$ python3 -q
>>> import numpy as np
>>> from numpy import linalg as LA
>>> np.set_printoptions(precision=3, suppress=True, linewidth=160, sign=" ")
>>> rd = lambda a: np.round(a, 3) + 0
>>> feats = np.load("sample12.npy")
>>> feats
array([[-4, -8, -8, -2, -6, -7,  5, -2,  4, -8],
       [-5, -2,  1,  3,  9,  7, -7,  5, -4,  7],
       [ 3,  2, -1,  4,  4,  4,  3, -1, -1,  8],
       [ 6,  5,  9,  5, -7,  8,  1,  4, -8, -4],
       [-7,  1, -4,  9, -4, -8, -8,  5, -4,  9],
       [ 3,  9,  2,  9, -7,  1, -4,  2,  7,  3],
       [ 6,  8, -6, -9,  3, -6, -4, -5, -6, -7],
       [ 1,  0, -1,  4, -4,  8,  1,  6,  7,  7],
       [-7, -4,  0, -8,  7,  1,  5,  6,  6, -2],
       [ 5, -9, -6, -1, -4, -9, -2, -9, -8, -3]])
>>> w1 = np.array([[2, -2],
...     [-2, -2],
...     [-1, -2],
...     [1, 1],
...     [2, 0],
...     [2, -1],
...     [-2, -2],
...     [-1, 1],
...     [0, -1],
...     [-1, -1]])
>>> c = np.array([0, 0])
>>> hid = np.maximum(feats @ w1 + c, 0)
>>> LA.matrix_rank(hid)
np.int64(2)
>>> Z = np.array([[1, 3], [2, 5]])
>>> (hid @ Z).round(6).argmax(axis=1)
array([ 1,  1,  1,  0,  1,  0,  1,  0,  1,  1])
>>> M2 = LA.inv(feats)
>>> (np.abs(M2) > 1e-9).astype(int)
array([[ 1,  1,  1,  1,  1,  1,  1,  1,  1,  1],
       [ 1,  1,  1,  1,  1,  1,  1,  1,  1,  1],
       [ 1,  1,  1,  1,  1,  1,  1,  1,  1,  1],
       [ 1,  1,  1,  1,  1,  1,  1,  1,  1,  1],
       [ 1,  1,  1,  1,  1,  1,  1,  1,  1,  1],
       [ 1,  1,  1,  1,  1,  1,  1,  1,  1,  1],
       [ 1,  1,  1,  1,  1,  1,  1,  1,  1,  1],
       [ 1,  1,  1,  1,  1,  1,  1,  1,  1,  1],
       [ 1,  1,  1,  1,  1,  1,  1,  1,  1,  1],
       [ 1,  1,  1,  1,  1,  1,  1,  1,  1,  1]])
>>> np.allclose(M2, feats.T)
False
>>> rd(LA.cond(feats))
np.float64(19.983)
>>> rd(LA.inv(M2))
array([[-4., -8., -8., -2., -6., -7.,  5., -2.,  4., -8.],
       [-5., -2.,  1.,  3.,  9.,  7., -7.,  5., -4.,  7.],
       [ 3.,  2., -1.,  4.,  4.,  4.,  3., -1., -1.,  8.],
       [ 6.,  5.,  9.,  5., -7.,  8.,  1.,  4., -8., -4.],
       [-7.,  1., -4.,  9., -4., -8., -8.,  5., -4.,  9.],
       [ 3.,  9.,  2.,  9., -7.,  1., -4.,  2.,  7.,  3.],
       [ 6.,  8., -6., -9.,  3., -6., -4., -5., -6., -7.],
       [ 1.,  0., -1.,  4., -4.,  8.,  1.,  6.,  7.,  7.],
       [-7., -4.,  0., -8.,  7.,  1.,  5.,  6.,  6., -2.],
       [ 5., -9., -6., -1., -4., -9., -2., -9., -8., -3.]])
